In [1]: import numpy as np

In [2]: np.set_printoptions(suppress=True, linewidth=100)

In [3]: feats = np.load("x.npy")

In [4]: feats
Out[4]: 
array([[ 43,  -4, -21,  11, -17,  -6,  -8,  -8, -15,  -9],
       [ -4,  28,   0,  16,   3, -21,  -8,  -7, -12,  18],
       [-21,   0,  32,   8,  -1,  14,  -5,  -1,  24,  14],
       [ 11,  16,   8,  35,  -7,  -4, -18, -10,  -7,  25],
       [-17,   3,  -1,  -7,  49,   6, -12, -10, -12,  -4],
       [ -6, -21,  14,  -4,   6,  51, -18,  19,  19,  -1],
       [ -8,  -8,  -5, -18, -12, -18,  29,   1,   4, -13],
       [ -8,  -7,  -1, -10, -10,  19,   1,  46,  15,  15],
       [-15, -12,  24,  -7, -12,  19,   4,  15,  31,   3],
       [ -9,  18,  14,  25,  -4,  -1, -13,  15,   3,  44]])

In [5]: vals, vecs = np.linalg.eigh(feats)

In [6]: x = np.array([-1, 1, 0, 5, 5, 2, 2, 1, 3, -2])

In [7]: np.abs(feats).sum(axis=1).max(), round(np.abs(vals).max(), 2)
Out[7]: (np.int64(159), np.float64(105.97))

In [8]: np.round(np.linalg.eigvalsh(feats[1:, 1:]), 2)
Out[8]: array([ 0.1 ,  2.25,  3.24,  9.86, 31.72, 43.64, 65.23, 90.03, 98.93])

In [9]: vals, vecs = np.linalg.eigh(feats)

In [10]: (vals > 1e-8).sum(), (vals < -1e-8).sum()
Out[10]: (np.int64(9), np.int64(0))

In [11]: np.round(np.linalg.eigvalsh(feats @ feats), 2) + 0
Out[11]: 
array([    0.  ,     0.01,     7.34,    53.86,    98.  ,  1882.37,  3557.48,  4717.4 ,  8148.43,
       11229.12])
